>>> import numpy as np
>>> from numpy import linalg as LA
>>> np.set_printoptions(precision=1, suppress=True, linewidth=140)
>>> A = np.loadtxt("block12.csv", delimiter=",")
>>> A
array([[ 0., -1., -1.,  0., -1.],
       [-1.,  0., -1.,  0., -1.],
       [-1., -1.,  0.,  0., -1.],
       [ 0.,  0.,  0.,  0.,  0.],
       [-1., -1., -1.,  0.,  0.]])
>>> rng = np.random.default_rng(513022)
>>> lab = rng.permutation(5)
>>> lab
array([0, 4, 1, 3, 2])
>>> A2 = A[lab][:, lab]
>>> np.sort(np.abs(LA.eigvals(A2)))
array([0., 1., 1., 1., 3.])
>>> np.round(LA.eigvalsh(A).min(), 1)
np.float64(-3.0)
>>> def softmax(z):
...     e = np.exp(z - z.max(axis=-1, keepdims=True))
...     return e / e.sum(axis=-1, keepdims=True)
... 
>>> softmax(A[1])
array([0.1, 0.3, 0.1, 0.3, 0.1])
>>> np.round(softmax(10 * A[1]), 1) + 0
array([0. , 0.5, 0. , 0.5, 0. ])
>>> att = A @ A.T / np.sqrt(5)
>>> softmax(att + np.triu(np.full(att.shape, -np.inf), 1))
array([[1. , 0. , 0. , 0. , 0. ],
       [0.4, 0.6, 0. , 0. , 0. ],
       [0.3, 0.3, 0.4, 0. , 0. ],
       [0.2, 0.2, 0.2, 0.2, 0. ],
       [0.2, 0.2, 0.2, 0.1, 0.3]])
>>> softmax(att).round(6).argmax(axis=1)
array([0, 1, 2, 0, 4])
>>> m1 = np.load("mat.npy")
>>> m1
array([[ 1,  1,  1,  1,  1,  1,  1,  1],
       [ 1, -1,  1, -1,  1, -1,  1, -1],
       [ 1, -1, -1,  1, -1,  1,  1, -1],
       [ 1, -1,  1, -1, -1,  1, -1,  1],
       [ 1, -1, -1,  1,  1, -1, -1,  1],
       [ 1,  1,  1,  1, -1, -1, -1, -1]])
>>> evals, evecs = LA.eigh(A)
>>> x = np.array([0, 0, 1, 2, 2])
>>> LA.eigvalsh(A[1:, 1:])
array([-2.,  0.,  1.,  1.])
>>> x @ A @ x
np.float64(-4.0)
>>> r0, v = m1[2], m1[3]
>>> r0 @ r0
np.int64(8)
>>> p = (r0 @ v) / (r0 @ r0) * r0
>>> LA.matrix_rank(np.outer(r0, v))
np.int64(1)
>>> np.outer(r0, v)
array([[ 1, -1,  1, -1, -1,  1, -1,  1],
       [-1,  1, -1,  1,  1, -1,  1, -1],
       [-1,  1, -1,  1,  1, -1,  1, -1],
       [ 1, -1,  1, -1, -1,  1, -1,  1],
       [-1,  1, -1,  1,  1, -1,  1, -1],
       [ 1, -1,  1, -1, -1,  1, -1,  1],
       [ 1, -1,  1, -1, -1,  1, -1,  1],
       [-1,  1, -1,  1,  1, -1,  1, -1]])
>>> (v - p) @ r0
np.float64(0.0)
